$ python3 -q
>>> import numpy as np
>>> np.set_printoptions(suppress=True, linewidth=120)
>>> tidy = lambda a: np.round(a, 3) + 0
>>> X = np.array([[0.8, 1.6, 0.5],
...     [0.1, -1.3, -2.3],
...     [0.4, -0.1, -0.2],
...     [1.3, 1.4, -0.8],
...     [-0.1, 1.2, 1.2],
...     [-1.0, 2.3, 1.7],
...     [0.1, -0.2, 2.0],
...     [-0.7, -0.6, -0.3],
...     [-1.5, -1.2, -1.2],
...     [-0.5, -1.1, -1.0],
...     [0.2, -1.2, -1.2],
...     [1.7, 1.5, -0.9],
...     [-0.7, -1.1, -1.3],
...     [-1.2, -1.5, 0.0],
...     [-1.5, 1.4, 0.5],
...     [0.6, -0.4, -1.0],
...     [0.5, 0.3, -2.6],
...     [1.8, -0.2, -0.4],
...     [-0.7, 0.5, -0.9],
...     [1.6, -0.5, 0.5],
...     [-1.9, 0.7, -1.2],
...     [-0.5, 1.0, 1.2],
...     [0.5, 2.1, -0.1],
...     [-1.8, 0.0, -1.3],
...     [-0.2, 0.3, -1.4],
...     [-0.6, -0.1, 0.7]])
>>> rng = np.random.default_rng(25)
>>> X[:, 0] = 4 * X[:, 1] + 0.05 * rng.normal(size=26)
>>> print(tidy(X))
[[ 6.418  1.6    0.5  ]
 [-5.2   -1.3   -2.3  ]
 [-0.427 -0.1   -0.2  ]
 [ 5.486  1.4   -0.8  ]
 [ 4.801  1.2    1.2  ]
 [ 9.246  2.3    1.7  ]
 [-0.748 -0.2    2.   ]
 [-2.427 -0.6   -0.3  ]
 [-4.689 -1.2   -1.2  ]
 [-4.303 -1.1   -1.   ]
 [-4.811 -1.2   -1.2  ]
 [ 5.992  1.5   -0.9  ]
 [-4.352 -1.1   -1.3  ]
 [-6.013 -1.5    0.   ]
 [ 5.611  1.4    0.5  ]
 [-1.539 -0.4   -1.   ]
 [ 1.259  0.3   -2.6  ]
 [-0.826 -0.2   -0.4  ]
 [ 1.977  0.5   -0.9  ]
 [-2.027 -0.5    0.5  ]
 [ 2.799  0.7   -1.2  ]
 [ 4.004  1.     1.2  ]
 [ 8.381  2.1   -0.1  ]
 [ 0.039  0.    -1.3  ]
 [ 1.202  0.3   -1.4  ]
 [-0.399 -0.1    0.7  ]]
>>> idx = X[:, 0] > np.median(X[:, 0])
>>> f = X[idx].mean(axis=0) - X[~idx].mean(axis=0)
>>> print(np.argsort(-np.abs(f).round(6), kind="stable"))
[0 1 2]
